In [1]: import numpy as np

In [2]: from numpy import linalg as LA

In [3]: np.set_printoptions(suppress=True, linewidth=200)

In [4]: J = np.loadtxt("m.csv", delimiter=",")

In [5]: print(J)
[[1.   0.9  0.81 0.73 0.66]
 [0.9  1.   0.9  0.81 0.73]
 [0.81 0.9  1.   0.9  0.81]
 [0.73 0.81 0.9  1.   0.9 ]
 [0.66 0.73 0.81 0.9  1.  ]]

In [6]: print(np.allclose(J @ J.T, J.T @ J))
True

In [7]: print(np.allclose(J, J.T))
True

In [8]: print(np.round(LA.matrix_power(J, 3), 2))
[[14.35 15.2  15.47 15.16 14.28]
 [15.2  16.11 16.41 16.08 15.16]
 [15.47 16.41 16.73 16.41 15.47]
 [15.16 16.08 16.41 16.11 15.2 ]
 [14.28 15.16 15.47 15.2  14.35]]

In [9]: print(round(LA.det(J), 2))
0.0

In [10]: print(np.trace(J))
5.0

In [11]: mat = np.loadtxt("mat.csv", delimiter=",")

In [12]: print(mat.round(2))
[[-2.85  2.88 -4.61  0.56 -2.08  0.28  3.2   3.93 -2.73 -0.37 -1.12]
 [-3.85  1.35 -2.72  2.19 -3.05 -0.17  2.19  3.77 -1.15  0.91 -2.48]
 [-3.42  1.04 -1.27  2.37 -3.71 -1.17  2.08  2.4  -0.14  2.29 -3.19]
 [-3.89  4.14 -4.76  1.72 -0.56 -3.23  0.79  0.29 -1.74  0.73 -3.26]
 [ 2.13  0.8   0.86 -3.09 -7.17  2.62  8.36  5.5   0.48  3.59  0.46]
 [ 0.58  0.72 -0.21 -0.94 -6.03  1.7   6.52  3.76 -1.73  2.21  0.06]
 [ 0.44 -0.27 -1.64 -0.97 -6.4   5.15  7.86  7.07 -4.6  -0.52  2.35]
 [-1.77  2.75 -0.1   0.03 -3.71 -3.42  2.64  0.9   3.55  5.23 -4.41]
 [ 0.81  4.33 -4.05 -2.36 -2.79 -0.25  5.84  1.48 -3.79  0.47  0.53]
 [-3.19  1.5  -0.22  2.99 -3.53 -3.76  1.04 -1.08  0.43  3.75 -4.46]
 [-0.33  5.53 -5.94 -2.06 -1.05 -1.06  4.6   1.27 -4.15 -0.47  0.08]
 [-3.87  5.02 -3.35  0.46 -0.56 -5.15  0.29  0.49  3.54  3.9  -5.53]
 [-3.93 -0.21 -2.46  4.39 -3.71  0.49  2.03  1.83 -5.53 -0.87 -1.27]
 [-2.29  2.85 -1.21  0.59 -3.09 -3.09  2.28  0.88  1.88  3.91 -3.93]
 [-1.59  1.83 -3.21  1.26 -3.36  0.29  3.95  1.57 -5.14 -0.42 -0.2 ]]

In [13]: rank = LA.matrix_rank(mat)

In [14]: print(rank)
5

In [15]: null = LA.svd(mat)[2][rank:].T

In [16]: print(LA.matrix_rank(mat.T @ mat), LA.matrix_rank(mat @ mat.T))
5 5

In [17]: print(np.allclose(mat @ null, 0))
True

In [18]: print(LA.cond(mat) > 100)
True

In [19]: print([round(float(x), 2) for x in LA.svd(mat, compute_uv=False)[:3]])
[28.32, 20.58, 14.2]

In [20]: q, _ = LA.qr(np.array([[-0.5, 1.1, 1.3, -0.6, -0.6, 1.0, 0.2, 1.0, 0.5],
    ...:     [0.7, -1.3, 0.2, -1.3, 0.5, -0.4, -0.3, 0.4, -0.4],
    ...:     [-2.8, 1.4, -0.8, -1.7, 0.3, 0.7, 0.6, 0.0, 0.6],
    ...:     [-0.3, 0.1, 0.0, -1.1, 2.2, -1.9, 0.4, -1.1, -0.2],
    ...:     [-0.3, -1.1, 0.9, -0.9, 0.7, 1.4, 0.1, -0.1, 0.6],
    ...:     [-0.2, -0.3, 0.8, 1.0, 0.9, -0.8, -0.4, -0.5, -0.7],
    ...:     [0.0, 1.2, 0.6, 1.4, -0.6, -1.0, 3.1, 0.0, 0.5],
    ...:     [-0.1, -0.8, -1.1, 1.0, -1.7, -1.4, 1.4, 0.1, -0.5],
    ...:     [-0.9, -0.1, 0.0, -0.2, 0.4, 1.5, -0.6, 0.2, 1.3]]))

In [21]: m1 = q[:, :9]

In [22]: print(m1.round(2) + 0)
[[-0.16  0.35  0.54 -0.16  0.48 -0.23  0.33  0.03  0.36]
 [ 0.23 -0.39  0.13 -0.43  0.15 -0.35 -0.07  0.58 -0.32]
 [-0.9   0.   -0.17 -0.16  0.05 -0.11 -0.01  0.   -0.34]
 [-0.1  -0.02  0.02 -0.34 -0.66 -0.46 -0.1  -0.1   0.46]
 [-0.1  -0.52  0.53  0.01  0.13  0.07 -0.45 -0.46  0.  ]
 [-0.06 -0.17  0.41  0.54 -0.39 -0.22  0.47  0.09 -0.29]
 [ 0.    0.5   0.16  0.36 -0.02 -0.3  -0.66  0.23 -0.14]
 [-0.03 -0.35 -0.41  0.44  0.37 -0.51  0.   -0.04  0.33]
 [-0.29 -0.23  0.11  0.19 -0.09  0.44 -0.13  0.61  0.48]]

In [23]: def softmax(z):
    ...:     e = np.exp(z - z.max(axis=-1, keepdims=True))
    ...:     return e / e.sum(axis=-1, keepdims=True)
    ...: 

In [24]: print(np.round(softmax(10 * m1[8]), 2) + 0)
[0.   0.   0.   0.01 0.   0.12 0.   0.68 0.18]

In [25]: print(np.round(softmax(m1).sum(axis=1), 2))
[1. 1. 1. 1. 1. 1. 1. 1. 1.]

In [26]: att = m1 @ m1.T / np.sqrt(9)

In [27]: print(np.round(softmax(att)[8] @ m1, 2) + 0)
[-0.16 -0.1   0.14  0.06  0.   -0.16 -0.07  0.13  0.08]

In [28]: print(np.round(softmax(att + np.triu(np.full(att.shape, -np.inf), 1)), 2))
[[1.   0.   0.   0.   0.   0.   0.   0.   0.  ]
 [0.42 0.58 0.   0.   0.   0.   0.   0.   0.  ]
 [0.29 0.29 0.41 0.   0.   0.   0.   0.   0.  ]
 [0.23 0.23 0.23 0.32 0.   0.   0.   0.   0.  ]
 [0.19 0.19 0.19 0.19 0.26 0.   0.   0.   0.  ]
 [0.16 0.16 0.16 0.16 0.16 0.22 0.   0.   0.  ]
 [0.14 0.14 0.14 0.14 0.14 0.14 0.19 0.   0.  ]
 [0.12 0.12 0.12 0.12 0.12 0.12 0.12 0.17 0.  ]
 [0.11 0.11 0.11 0.11 0.11 0.11 0.11 0.11 0.15]]
